>>> import numpy as np
>>> np.set_printoptions(precision=2, suppress=True, linewidth=160, sign=" ")
>>> tidy = lambda a: np.round(a, 2) + 0
>>> arr = np.load("sample9.npy")
>>> arr
array([[ 0,  0,  1,  0],
       [ 0,  0,  0,  1],
       [ 1,  0,  0,  0],
       [ 0,  1,  0,  0]])
>>> np.diff(arr, axis=0)
array([[ 0,  0, -1,  1],
       [ 1,  0,  0, -1],
       [-1,  1,  0,  0]])
>>> np.unravel_index(np.abs(arr).argmax(), arr.shape)
(np.int64(0), np.int64(2))
>>> vec = np.array([-3, 1, 7, 0])
>>> tidy(np.linalg.det(arr))
np.float64(1.0)
>>> arr.T @ (arr @ vec)
array([-3,  1,  7,  0])
>>> tidy(np.linalg.inv(arr))
array([[ 0.,  0.,  1.,  0.],
       [ 0.,  0.,  0.,  1.],
       [ 1.,  0.,  0.,  0.],
       [ 0.,  1.,  0.,  0.]])
>>> tidy(np.abs(np.linalg.eigvals(arr)))
array([ 1.,  1.,  1.,  1.])
>>> tidy(np.linalg.norm(vec)), tidy(np.linalg.norm(arr @ vec))
(np.float64(7.68), np.float64(7.68))
>>> vals, evecs = np.linalg.eigh(arr)
>>> vec = np.array([-8, 6, 5, 4])
>>> vec @ arr @ vec
np.int64(-32)
>>> tidy(evecs * np.abs(vals) @ evecs.T)
array([[ 1.,  0.,  0.,  0.],
       [ 0.,  1.,  0.,  0.],
       [ 0.,  0.,  1.,  0.],
       [ 0.,  0.,  0.,  1.]])
>>> vec = np.array([2, 1, -4, -1])
>>> y = arr @ vec
>>> beta, lr = np.zeros(4), 1 / np.linalg.norm(arr, 2) ** 2
>>> for i in range(6):
...     beta -= lr * arr.T @ (arr @ beta - y)
...     if i % 1 == 0: print(i, round(np.linalg.norm(arr @ beta - y), 2))
... 
0 0.0
1 0.0
2 0.0
3 0.0
4 0.0
5 0.0
>>> tidy(np.linalg.cond(arr))
np.float64(1.0)
